>>> import numpy as np
>>> np.set_printoptions(suppress=True, linewidth=120)
>>> A2 = np.array([[0, 2, 3, 5, 5, 0, 4, 1], [5, 2, 3, 0, 3, 4, 0, 0]])
>>> E = np.block([[np.zeros((2, 2)), A2], [A2.T, np.zeros((8, 8))]])
>>> E
array([[0., 0., 0., 2., 3., 5., 5., 0., 4., 1.],
       [0., 0., 5., 2., 3., 0., 3., 4., 0., 0.],
       [0., 5., 0., 0., 0., 0., 0., 0., 0., 0.],
       [2., 2., 0., 0., 0., 0., 0., 0., 0., 0.],
       [3., 3., 0., 0., 0., 0., 0., 0., 0., 0.],
       [5., 0., 0., 0., 0., 0., 0., 0., 0., 0.],
       [5., 3., 0., 0., 0., 0., 0., 0., 0., 0.],
       [0., 4., 0., 0., 0., 0., 0., 0., 0., 0.],
       [4., 0., 0., 0., 0., 0., 0., 0., 0., 0.],
       [1., 0., 0., 0., 0., 0., 0., 0., 0., 0.]])
>>> x0 = np.array([-2, -3, 2, 0, -3, -1, -1, 2, 2, 0])
>>> E @ (2 * x0)
array([-22.,  12., -30., -20., -30., -20., -38., -24., -16.,  -4.])
>>> (E * x0).sum(axis=1)
array([-11.,   6., -15., -10., -15., -10., -19., -12.,  -8.,  -2.])
>>> np.einsum("ij,j->i", E, x0)
array([-11.,   6., -15., -10., -15., -10., -19., -12.,  -8.,  -2.])
>>> np.sign((E @ x0).round(6))
array([-1.,  1., -1., -1., -1., -1., -1., -1., -1., -1.])
>>> Uu, sigma, Vt = np.linalg.svd(E)
>>> evecs = Vt[:(sigma > 1e-8).sum()]
>>> rng = np.random.default_rng(8027)
>>> x0 = E[7] + 2 * E[1] + rng.integers(2) * np.eye(10)[9]
>>> x0
array([ 0.,  4., 10.,  4.,  6.,  0.,  6.,  8.,  0.,  1.])
>>> np.round(np.diag(evecs.T @ evecs), 2)
array([1.  , 1.  , 0.47, 0.08, 0.18, 0.37, 0.34, 0.3 , 0.24, 0.01])
>>> np.allclose(evecs.T @ evecs @ x0, x0)
False
>>> round(float(np.linalg.norm(x0 - evecs.T @ evecs @ x0)), 2)
0.99
>>> W0 = np.load("a.npy")
>>> W0
array([[0, 1, 0, 1, 0, 1],
       [1, 0, 1, 0, 1, 0],
       [1, 2, 1, 2, 1, 2],
       [0, 1, 0, 1, 0, 1],
       [1, 0, 1, 0, 1, 0],
       [1, 2, 1, 2, 1, 2]])
>>> lab = rng.permutation(6)
>>> lab
array([3, 1, 2, 5, 0, 4])
>>> A2 = W0[lab][:, lab]
>>> np.allclose(A2, W0)
False
>>> np.round(np.sort(np.abs(np.linalg.eigvals(A2))), 2) + 0
array([0., 0., 0., 0., 0., 5.])
>>> K = np.array([[1.0, 0.0, 0.0, 0.0, 0.0, 0.0, 0.0],
...     [0.0, -7.0, -1.0, 8.0, 5.0, -5.0, -6.0],
...     [0.0, -6.0, 9.0, 7.0, 1.0, 5.0, 9.0],
...     [0.0, -6.0, -6.0, 8.0, -3.0, 0.0, -7.0],
...     [0.0, 7.0, 1.0, 0.0, -4.0, -5.0, -2.0],
...     [0.0, -2.0, 7.0, 8.0, -6.0, -3.0, -4.0],
...     [0.0, 8.0, 1.0, 4.0, -4.0, 4.0, -8.0]])
>>> u = np.array([4, 1, 3, 2, 5, 0, 2])
>>> A2 = K + np.outer(u, np.eye(7)[1])
>>> np.round(np.linalg.det(A2) / np.linalg.det(K), 2), round(float(1 + np.linalg.solve(K, u)[1]), 2)
(np.float64(1.84), 1.84)
>>> np.linalg.matrix_rank(np.linalg.inv(A2) - np.linalg.inv(K), tol=1e-8)
np.int64(1)
>>> A2
array([[ 1.,  4.,  0.,  0.,  0.,  0.,  0.],
       [ 0., -6., -1.,  8.,  5., -5., -6.],
       [ 0., -3.,  9.,  7.,  1.,  5.,  9.],
       [ 0., -4., -6.,  8., -3.,  0., -7.],
       [ 0., 12.,  1.,  0., -4., -5., -2.],
       [ 0., -2.,  7.,  8., -6., -3., -4.],
       [ 0., 10.,  1.,  4., -4.,  4., -8.]])
>>> A2 = K / np.linalg.norm(K, axis=1, keepdims=True)
>>> G = A2 @ A2.T
>>> round(float(np.degrees(np.arccos(np.clip(G[1, 3], -1, 1)))), 2)
45.12
>>> G.round(2)
array([[ 1.  ,  0.  ,  0.  ,  0.  ,  0.  ,  0.  ,  0.  ],
       [ 0.  ,  1.  ,  0.06,  0.71, -0.24,  0.42, -0.09],
       [ 0.  ,  0.06,  1.  , -0.12, -0.5 ,  0.34, -0.3 ],
       [ 0.  ,  0.71, -0.12,  1.  , -0.16,  0.43,  0.25],
       [ 0.  , -0.24, -0.5 , -0.16,  1.  ,  0.31,  0.53],
       [ 0.  ,  0.42,  0.34,  0.43,  0.31,  1.  ,  0.38],
       [ 0.  , -0.09, -0.3 ,  0.25,  0.53,  0.38,  1.  ]])
>>> np.argwhere(np.triu(np.abs(G) > 0.95, 1))
array([], shape=(0, 2), dtype=int64)
>>> np.round(np.linalg.norm(A2, axis=1), 2)
array([1., 1., 1., 1., 1., 1., 1.])
>>> (np.abs(G) > 0.9).astype(int)
array([[1, 0, 0, 0, 0, 0, 0],
       [0, 1, 0, 0, 0, 0, 0],
       [0, 0, 1, 0, 0, 0, 0],
       [0, 0, 0, 1, 0, 0, 0],
       [0, 0, 0, 0, 1, 0, 0],
       [0, 0, 0, 0, 0, 1, 0],
       [0, 0, 0, 0, 0, 0, 1]])
>>> A2 = K + rng.integers(-2, 3, (7, 6)) @ rng.integers(-2, 3, (6, 7))
>>> A2
array([[ -4.,   2.,  -5.,  -4., -13.,   6.,  -5.],
       [ -2.,  -3.,  -3.,   5.,   6.,  -8., -11.],
       [ -4.,   4.,   9.,  -1.,   1.,   7.,   9.],
       [ -8.,  -6.,  -6.,   7.,  -8.,   4.,  -7.],
       [  2.,  11.,   4.,   0.,   1.,  -2.,   3.],
       [ -1.,   6.,  12.,  -4.,  -1.,   1.,  -1.],
       [ -6.,  12.,  -3.,   0.,  -6.,  -4., -14.]])
>>> np.abs(A2 - K).sum(axis=1)
array([40., 20., 24., 18., 22., 38., 34.])
>>> A2 - K
array([[ -5.,   2.,  -5.,  -4., -13.,   6.,  -5.],
       [ -2.,   4.,  -2.,  -3.,   1.,  -3.,  -5.],
       [ -4.,  10.,   0.,  -8.,   0.,   2.,   0.],
       [ -8.,   0.,   0.,  -1.,  -5.,   4.,   0.],
       [  2.,   4.,   3.,   0.,   5.,   3.,   5.],
       [ -1.,   8.,   5., -12.,   5.,   4.,   3.],
       [ -6.,   4.,  -4.,  -4.,  -2.,  -8.,  -6.]])
>>> np.round(np.linalg.svd(A2 - K, compute_uv=False), 2) + 0
array([22.9 , 20.72, 14.16,  6.19,  4.51,  2.25,  0.  ])
>>> np.linalg.matrix_rank(A2 - K, tol=1e-8)
np.int64(6)
>>> q, evecs = np.linalg.qr(K[:, :3])[0], np.linalg.qr(K[:, 3:])[0]
>>> sigma = np.linalg.svd(q.T @ evecs, compute_uv=False)
>>> round(np.linalg.norm(q @ q.T - evecs @ evecs.T, 2), 2)
np.float64(1.0)
>>> np.round(np.degrees(np.arccos(sigma.clip(0, 1))), 2)
array([18.51, 48.71, 90.  ])
>>> (sigma > 0.9).sum()
np.int64(1)
>>> sigma.round(2) + 0
array([0.95, 0.66, 0.  ])
>>> u, g = E[4], E[8]
>>> u @ g
np.float64(12.0)
>>> p = (u @ g) / (u @ u) * u
>>> np.outer(u, g)
array([[12.,  0.,  0.,  0.,  0.,  0.,  0.,  0.,  0.,  0.],
       [12.,  0.,  0.,  0.,  0.,  0.,  0.,  0.,  0.,  0.],
       [ 0.,  0.,  0.,  0.,  0.,  0.,  0.,  0.,  0.,  0.],
       [ 0.,  0.,  0.,  0.,  0.,  0.,  0.,  0.,  0.,  0.],
       [ 0.,  0.,  0.,  0.,  0.,  0.,  0.,  0.,  0.,  0.],
       [ 0.,  0.,  0.,  0.,  0.,  0.,  0.,  0.,  0.,  0.],
       [ 0.,  0.,  0.,  0.,  0.,  0.,  0.,  0.,  0.,  0.],
       [ 0.,  0.,  0.,  0.,  0.,  0.,  0.,  0.,  0.,  0.],
       [ 0.,  0.,  0.,  0.,  0.,  0.,  0.,  0.,  0.,  0.],
       [ 0.,  0.,  0.,  0.,  0.,  0.,  0.,  0.,  0.,  0.]])
>>> p
array([2., 2., 0., 0., 0., 0., 0., 0., 0., 0.])
>>> np.round(np.linalg.norm(u + g) ** 2 + np.linalg.norm(u - g) ** 2, 2)
np.float64(68.0)
>>> X = np.diag(np.array([2, 1, 0, 1, 2, 0, 0, 1, 0, 0, 0]))
>>> X
array([[2, 0, 0, 0, 0, 0, 0, 0, 0, 0, 0],
       [0, 1, 0, 0, 0, 0, 0, 0, 0, 0, 0],
       [0, 0, 0, 0, 0, 0, 0, 0, 0, 0, 0],
       [0, 0, 0, 1, 0, 0, 0, 0, 0, 0, 0],
       [0, 0, 0, 0, 2, 0, 0, 0, 0, 0, 0],
       [0, 0, 0, 0, 0, 0, 0, 0, 0, 0, 0],
       [0, 0, 0, 0, 0, 0, 0, 0, 0, 0, 0],
       [0, 0, 0, 0, 0, 0, 0, 1, 0, 0, 0],
       [0, 0, 0, 0, 0, 0, 0, 0, 0, 0, 0],
       [0, 0, 0, 0, 0, 0, 0, 0, 0, 0, 0],
       [0, 0, 0, 0, 0, 0, 0, 0, 0, 0, 0]])
>>> np.linalg.cond(X) > 100
np.True_
>>> lab = rng.permutation(11)
>>> lab
array([ 1,  2,  4,  9,  0, 10,  5,  6,  3,  7,  8])
>>> A2 = X[lab][:, lab]
>>> round(float(np.linalg.det(A2)), 2), round(np.linalg.det(X[lab]), 2)
(0.0, np.float64(0.0))
>>> np.allclose(A2, X)
False
>>> np.trace(A2)
np.int64(7)
>>> Uu, sigma, Vt = np.linalg.svd(X)
>>> sigma
array([2., 2., 1., 1., 1., 0., 0., 0., 0., 0., 0.])
>>> A2 = Uu[:, :5] @ np.diag(sigma[:5]) @ Vt[:5]
>>> round(float(np.linalg.norm(X - A2, 2)), 2), sigma[5]
(0.0, np.float64(0.0))
>>> np.linalg.matrix_rank(X, rtol=0.05)
np.int64(5)
>>> np.linalg.matrix_rank(A2)
np.int64(5)
>>> np.abs(X - A2).max()
np.float64(0.0)
>>> ang = np.radians(60)
>>> r_ = np.eye(11)
>>> r_[0, 0] = r_[3, 3] = np.cos(ang)
>>> r_[0, 3], r_[3, 0] = -np.sin(ang), np.sin(ang)
>>> r_.round(2)
array([[ 0.5 ,  0.  ,  0.  , -0.87,  0.  ,  0.  ,  0.  ,  0.  ,  0.  ,  0.  ,  0.  ],
       [ 0.  ,  1.  ,  0.  ,  0.  ,  0.  ,  0.  ,  0.  ,  0.  ,  0.  ,  0.  ,  0.  ],
       [ 0.  ,  0.  ,  1.  ,  0.  ,  0.  ,  0.  ,  0.  ,  0.  ,  0.  ,  0.  ,  0.  ],
       [ 0.87,  0.  ,  0.  ,  0.5 ,  0.  ,  0.  ,  0.  ,  0.  ,  0.  ,  0.  ,  0.  ],
       [ 0.  ,  0.  ,  0.  ,  0.  ,  1.  ,  0.  ,  0.  ,  0.  ,  0.  ,  0.  ,  0.  ],
       [ 0.  ,  0.  ,  0.  ,  0.  ,  0.  ,  1.  ,  0.  ,  0.  ,  0.  ,  0.  ,  0.  ],
       [ 0.  ,  0.  ,  0.  ,  0.  ,  0.  ,  0.  ,  1.  ,  0.  ,  0.  ,  0.  ,  0.  ],
       [ 0.  ,  0.  ,  0.  ,  0.  ,  0.  ,  0.  ,  0.  ,  1.  ,  0.  ,  0.  ,  0.  ],
       [ 0.  ,  0.  ,  0.  ,  0.  ,  0.  ,  0.  ,  0.  ,  0.  ,  1.  ,  0.  ,  0.  ],
       [ 0.  ,  0.  ,  0.  ,  0.  ,  0.  ,  0.  ,  0.  ,  0.  ,  0.  ,  1.  ,  0.  ],
       [ 0.  ,  0.  ,  0.  ,  0.  ,  0.  ,  0.  ,  0.  ,  0.  ,  0.  ,  0.  ,  1.  ]])
>>> A2 = X @ r_.T
>>> round(np.linalg.det(r_), 2), np.trace(r_)
(np.float64(1.0), np.float64(10.0))
>>> A2.round(2)
array([[ 1.  ,  0.  ,  0.  ,  1.73,  0.  ,  0.  ,  0.  ,  0.  ,  0.  ,  0.  ,  0.  ],
       [ 0.  ,  1.  ,  0.  ,  0.  ,  0.  ,  0.  ,  0.  ,  0.  ,  0.  ,  0.  ,  0.  ],
       [ 0.  ,  0.  ,  0.  ,  0.  ,  0.  ,  0.  ,  0.  ,  0.  ,  0.  ,  0.  ,  0.  ],
       [-0.87,  0.  ,  0.  ,  0.5 ,  0.  ,  0.  ,  0.  ,  0.  ,  0.  ,  0.  ,  0.  ],
       [ 0.  ,  0.  ,  0.  ,  0.  ,  2.  ,  0.  ,  0.  ,  0.  ,  0.  ,  0.  ,  0.  ],
       [ 0.  ,  0.  ,  0.  ,  0.  ,  0.  ,  0.  ,  0.  ,  0.  ,  0.  ,  0.  ,  0.  ],
       [ 0.  ,  0.  ,  0.  ,  0.  ,  0.  ,  0.  ,  0.  ,  0.  ,  0.  ,  0.  ,  0.  ],
       [ 0.  ,  0.  ,  0.  ,  0.  ,  0.  ,  0.  ,  0.  ,  1.  ,  0.  ,  0.  ,  0.  ],
       [ 0.  ,  0.  ,  0.  ,  0.  ,  0.  ,  0.  ,  0.  ,  0.  ,  0.  ,  0.  ,  0.  ],
       [ 0.  ,  0.  ,  0.  ,  0.  ,  0.  ,  0.  ,  0.  ,  0.  ,  0.  ,  0.  ,  0.  ],
       [ 0.  ,  0.  ,  0.  ,  0.  ,  0.  ,  0.  ,  0.  ,  0.  ,  0.  ,  0.  ,  0.  ]])
>>> np.round(np.linalg.svd(X, compute_uv=False), 2), np.round(np.linalg.svd(A2, compute_uv=False), 2)
(array([2., 2., 1., 1., 1., 0., 0., 0., 0., 0., 0.]), array([2., 2., 1., 1., 1., 0., 0., 0., 0., 0., 0.]))
>>> np.round(np.abs(A2 - X).max(axis=0), 2)
array([1.  , 0.  , 0.  , 1.73, 0.  , 0.  , 0.  , 0.  , 0.  , 0.  , 0.  ])
>>> np.allclose(X @ X.T, A2 @ A2.T)
True
>>> np.allclose(A2, A2.T)
False
>>> A2.inv()
Traceback (most recent call last):
  File "<python-input-84>", line 1, in <module>
    A2.inv()
    ^^^^^^
AttributeError: 'numpy.ndarray' object has no attribute 'inv'
>>> np.round(np.sort(np.abs(np.linalg.eigvals(A2))), 2)
array([0.  , 0.  , 0.  , 0.  , 0.  , 0.  , 1.  , 1.  , 1.41, 1.41, 2.  ])
>>> np.round(np.linalg.matrix_power(A2, 4), 2)
array([[-3.13,  0.  ,  0.  , -4.55,  0.  ,  0.  ,  0.  ,  0.  ,  0.  ,  0.  ,  0.  ],
       [ 0.  ,  1.  ,  0.  ,  0.  ,  0.  ,  0.  ,  0.  ,  0.  ,  0.  ,  0.  ,  0.  ],
       [ 0.  ,  0.  ,  0.  ,  0.  ,  0.  ,  0.  ,  0.  ,  0.  ,  0.  ,  0.  ,  0.  ],
       [ 2.27,  0.  ,  0.  , -1.81,  0.  ,  0.  ,  0.  ,  0.  ,  0.  ,  0.  ,  0.  ],
       [ 0.  ,  0.  ,  0.  ,  0.  , 16.  ,  0.  ,  0.  ,  0.  ,  0.  ,  0.  ,  0.  ],
       [ 0.  ,  0.  ,  0.  ,  0.  ,  0.  ,  0.  ,  0.  ,  0.  ,  0.  ,  0.  ,  0.  ],
       [ 0.  ,  0.  ,  0.  ,  0.  ,  0.  ,  0.  ,  0.  ,  0.  ,  0.  ,  0.  ,  0.  ],
       [ 0.  ,  0.  ,  0.  ,  0.  ,  0.  ,  0.  ,  0.  ,  1.  ,  0.  ,  0.  ,  0.  ],
       [ 0.  ,  0.  ,  0.  ,  0.  ,  0.  ,  0.  ,  0.  ,  0.  ,  0.  ,  0.  ,  0.  ],
       [ 0.  ,  0.  ,  0.  ,  0.  ,  0.  ,  0.  ,  0.  ,  0.  ,  0.  ,  0.  ,  0.  ],
       [ 0.  ,  0.  ,  0.  ,  0.  ,  0.  ,  0.  ,  0.  ,  0.  ,  0.  ,  0.  ,  0.  ]])
>>> np.round(A2 @ A2, 2)
array([[-0.5 ,  0.  ,  0.  ,  2.6 ,  0.  ,  0.  ,  0.  ,  0.  ,  0.  ,  0.  ,  0.  ],
       [ 0.  ,  1.  ,  0.  ,  0.  ,  0.  ,  0.  ,  0.  ,  0.  ,  0.  ,  0.  ,  0.  ],
       [ 0.  ,  0.  ,  0.  ,  0.  ,  0.  ,  0.  ,  0.  ,  0.  ,  0.  ,  0.  ,  0.  ],
       [-1.3 ,  0.  ,  0.  , -1.25,  0.  ,  0.  ,  0.  ,  0.  ,  0.  ,  0.  ,  0.  ],
       [ 0.  ,  0.  ,  0.  ,  0.  ,  4.  ,  0.  ,  0.  ,  0.  ,  0.  ,  0.  ,  0.  ],
       [ 0.  ,  0.  ,  0.  ,  0.  ,  0.  ,  0.  ,  0.  ,  0.  ,  0.  ,  0.  ,  0.  ],
       [ 0.  ,  0.  ,  0.  ,  0.  ,  0.  ,  0.  ,  0.  ,  0.  ,  0.  ,  0.  ,  0.  ],
       [ 0.  ,  0.  ,  0.  ,  0.  ,  0.  ,  0.  ,  0.  ,  1.  ,  0.  ,  0.  ,  0.  ],
       [ 0.  ,  0.  ,  0.  ,  0.  ,  0.  ,  0.  ,  0.  ,  0.  ,  0.  ,  0.  ,  0.  ],
       [ 0.  ,  0.  ,  0.  ,  0.  ,  0.  ,  0.  ,  0.  ,  0.  ,  0.  ,  0.  ,  0.  ],
       [ 0.  ,  0.  ,  0.  ,  0.  ,  0.  ,  0.  ,  0.  ,  0.  ,  0.  ,  0.  ,  0.  ]])
>>> np.round((A2 - A2.T) / 2, 2)
array([[ 0. ,  0. ,  0. ,  1.3,  0. ,  0. ,  0. ,  0. ,  0. ,  0. ,  0. ],
       [ 0. ,  0. ,  0. ,  0. ,  0. ,  0. ,  0. ,  0. ,  0. ,  0. ,  0. ],
       [ 0. ,  0. ,  0. ,  0. ,  0. ,  0. ,  0. ,  0. ,  0. ,  0. ,  0. ],
       [-1.3,  0. ,  0. ,  0. ,  0. ,  0. ,  0. ,  0. ,  0. ,  0. ,  0. ],
       [ 0. ,  0. ,  0. ,  0. ,  0. ,  0. ,  0. ,  0. ,  0. ,  0. ,  0. ],
       [ 0. ,  0. ,  0. ,  0. ,  0. ,  0. ,  0. ,  0. ,  0. ,  0. ,  0. ],
       [ 0. ,  0. ,  0. ,  0. ,  0. ,  0. ,  0. ,  0. ,  0. ,  0. ,  0. ],
       [ 0. ,  0. ,  0. ,  0. ,  0. ,  0. ,  0. ,  0. ,  0. ,  0. ,  0. ],
       [ 0. ,  0. ,  0. ,  0. ,  0. ,  0. ,  0. ,  0. ,  0. ,  0. ,  0. ],
       [ 0. ,  0. ,  0. ,  0. ,  0. ,  0. ,  0. ,  0. ,  0. ,  0. ,  0. ],
       [ 0. ,  0. ,  0. ,  0. ,  0. ,  0. ,  0. ,  0. ,  0. ,  0. ,  0. ]])
>>> np.round((A2 + A2.T) / 2, 2)
array([[1.  , 0.  , 0.  , 0.43, 0.  , 0.  , 0.  , 0.  , 0.  , 0.  , 0.  ],
       [0.  , 1.  , 0.  , 0.  , 0.  , 0.  , 0.  , 0.  , 0.  , 0.  , 0.  ],
       [0.  , 0.  , 0.  , 0.  , 0.  , 0.  , 0.  , 0.  , 0.  , 0.  , 0.  ],
       [0.43, 0.  , 0.  , 0.5 , 0.  , 0.  , 0.  , 0.  , 0.  , 0.  , 0.  ],
       [0.  , 0.  , 0.  , 0.  , 2.  , 0.  , 0.  , 0.  , 0.  , 0.  , 0.  ],
       [0.  , 0.  , 0.  , 0.  , 0.  , 0.  , 0.  , 0.  , 0.  , 0.  , 0.  ],
       [0.  , 0.  , 0.  , 0.  , 0.  , 0.  , 0.  , 0.  , 0.  , 0.  , 0.  ],
       [0.  , 0.  , 0.  , 0.  , 0.  , 0.  , 0.  , 1.  , 0.  , 0.  , 0.  ],
       [0.  , 0.  , 0.  , 0.  , 0.  , 0.  , 0.  , 0.  , 0.  , 0.  , 0.  ],
       [0.  , 0.  , 0.  , 0.  , 0.  , 0.  , 0.  , 0.  , 0.  , 0.  , 0.  ],
       [0.  , 0.  , 0.  , 0.  , 0.  , 0.  , 0.  , 0.  , 0.  , 0.  , 0.  ]])
